$ python3 -q
>>> import numpy as np
>>> np.set_printoptions(precision=2, suppress=True, linewidth=120, floatmode="fixed")
>>> m1 = np.diag(np.array([4, 4, 0, 4, 5, 0])) + 3 * np.eye(6, k=1) + 3 * np.eye(6, k=-1)
>>> print(m1)
[[4.00 3.00 0.00 0.00 0.00 0.00]
 [3.00 4.00 3.00 0.00 0.00 0.00]
 [0.00 3.00 0.00 3.00 0.00 0.00]
 [0.00 0.00 3.00 4.00 3.00 0.00]
 [0.00 0.00 0.00 3.00 5.00 3.00]
 [0.00 0.00 0.00 0.00 3.00 0.00]]
>>> print(np.sort(np.abs(np.linalg.eigvals(m1))))
[1.51 1.54 3.17 3.85 7.48 8.80]
>>> print(m1 @ m1)
[[25.00 24.00  9.00  0.00  0.00  0.00]
 [24.00 34.00 12.00  9.00  0.00  0.00]
 [ 9.00 12.00 18.00 12.00  9.00  0.00]
 [ 0.00  9.00 12.00 34.00 27.00  9.00]
 [ 0.00  0.00  9.00 27.00 43.00 15.00]
 [ 0.00  0.00  0.00  9.00 15.00  9.00]]
>>> print(np.allclose(m1, m1.T))
True
>>> print(np.linalg.matrix_power(m1, 3))
[[172.00 198.00  72.00  27.00   0.00   0.00]
 [198.00 244.00 129.00  72.00  27.00   0.00]
 [ 72.00 129.00  72.00 129.00  81.00  27.00]
 [ 27.00  72.00 129.00 253.00 264.00  81.00]
 [  0.00  27.00  81.00 264.00 341.00 129.00]
 [  0.00   0.00  27.00  81.00 129.00  45.00]]
>>> print(round(float(np.linalg.det(m1)), 2))
1863.0
>>> Q, vecs = np.linalg.qr(m1[:, :3])[0], np.linalg.qr(m1[:, 3:])[0]
>>> s = np.linalg.svd(Q.T @ vecs, compute_uv=False)
>>> print(np.degrees(np.arccos(s.clip(0, 1))))
[42.30 59.31 90.00]
>>> print((s > 0.9).sum())
0
>>> t = np.radians(120)
>>> r_ = np.eye(6)
>>> r_[3, 3] = r_[2, 2] = np.cos(t)
>>> r_[3, 2], r_[2, 3] = -np.sin(t), np.sin(t)
>>> print(r_)
[[ 1.00  0.00  0.00  0.00  0.00  0.00]
 [ 0.00  1.00  0.00  0.00  0.00  0.00]
 [ 0.00  0.00 -0.50  0.87  0.00  0.00]
 [ 0.00  0.00 -0.87 -0.50  0.00  0.00]
 [ 0.00  0.00  0.00  0.00  1.00  0.00]
 [ 0.00  0.00  0.00  0.00  0.00  1.00]]
>>> out = m1 @ r_.T
>>> print(np.allclose(m1 @ m1.T, out @ out.T))
True
>>> print(np.allclose(np.linalg.norm(m1, axis=1), np.linalg.norm(out, axis=1)))
True
>>> print(round(float(np.linalg.det(r_)), 2), np.round(np.trace(r_), 2))
1.0 3.0
>>> print(out)
[[ 4.00  3.00  0.00  0.00  0.00  0.00]
 [ 3.00  4.00 -1.50 -2.60  0.00  0.00]
 [ 0.00  3.00  2.60 -1.50  0.00  0.00]
 [ 0.00  0.00  1.96 -4.60  3.00  0.00]
 [ 0.00  0.00  2.60 -1.50  5.00  3.00]
 [ 0.00  0.00  0.00  0.00  3.00  0.00]]
